% ipython --no-banner

In [1]: import numpy as np

In [2]: from numpy import linalg as LA

In [3]: np.set_printoptions(precision=1, suppress=True, linewidth=140, sign=" ")

In [4]: mat = np.load("test8.npy")

In [5]: print(mat)
[[ 0.3 -0.1  0.6 -1.9]
 [ 0.3  0.   0.2  1.2]
 [-0.3  1.3 -0.8 -2.5]
 [-0.1 -0.3  1.7 -2.5]
 [-1.3 -0.5 -0.7  0.5]
 [-1.1 -0.2  0.2  0.7]]

In [6]: print(mat - mat[0])
[[ 0.   0.   0.   0. ]
 [ 0.   0.1 -0.4  3.1]
 [-0.6  1.4 -1.4 -0.6]
 [-0.4 -0.2  1.1 -0.6]
 [-1.6 -0.4 -1.3  2.4]
 [-1.4 -0.1 -0.4  2.6]]

In [7]: print(mat.sum(axis=0))
[-2.2  0.2  1.2 -4.5]

In [8]: print(np.round(mat.mean(axis=0), 1) + 0)
[-0.4  0.   0.2 -0.8]

In [9]: print(LA.matrix_rank(mat))
4

In [10]: print(mat.sum(axis=1))
[-1.1  1.7 -2.3 -1.2 -2.  -0.4]

In [11]: print(np.diff(mat, axis=0))
[[ 0.   0.1 -0.4  3.1]
 [-0.6  1.3 -1.  -3.7]
 [ 0.2 -1.6  2.5  0. ]
 [-1.2 -0.2 -2.4  3. ]
 [ 0.2  0.3  0.9  0.2]]

In [12]: print(LA.svd(mat, compute_uv=False))
[ 4.4  2.2  1.8  0.6]

In [13]: print(np.count_nonzero(mat))
23

In [14]: print(round(LA.norm(mat), 1))
5.3

In [15]: out = np.c_[mat[:, :3] @ np.array([[0, 1, 2], [0, 0, 1], [1, 0, 1]]), np.array([-1, 1, 3, 5, 5, 0])]

In [16]: print(out)
[[ 0.6  0.3  1.1 -1. ]
 [ 0.2  0.3  0.8  1. ]
 [-0.8 -0.3 -0.1  3. ]
 [ 1.7 -0.1  1.2  5. ]
 [-0.7 -1.3 -3.8  5. ]
 [ 0.2 -1.1 -2.2  0. ]]

In [17]: print(np.round(LA.lstsq(mat, out[:, 0])[0], 1) + 0)
[ 0.  0.  1.  0.]

In [18]: print(LA.matrix_rank(out))
4

In [19]: hat = mat @ LA.solve(mat.T @ mat, mat.T)

In [20]: print(np.round(hat @ mat[:, 1], 1) + 0)
[-0.1  0.   1.3 -0.3 -0.5 -0.2]

In [21]: print(np.diag(hat))
[ 0.4  0.3  1.   0.8  0.8  0.7]

In [22]: print(np.allclose(hat @ hat, hat))
True

In [23]: print(np.round((np.eye(6) - hat) @ mat, 1) + 0)
[[ 0.  0.  0.  0.]
 [ 0.  0.  0.  0.]
 [ 0.  0.  0.  0.]
 [ 0.  0.  0.  0.]
 [ 0.  0.  0.  0.]
 [ 0.  0.  0.  0.]]

In [24]: print(round(float(np.trace(hat)), 1))
4.0

In [25]: print(LA.matrix_rank(np.eye(6) - hat))
2
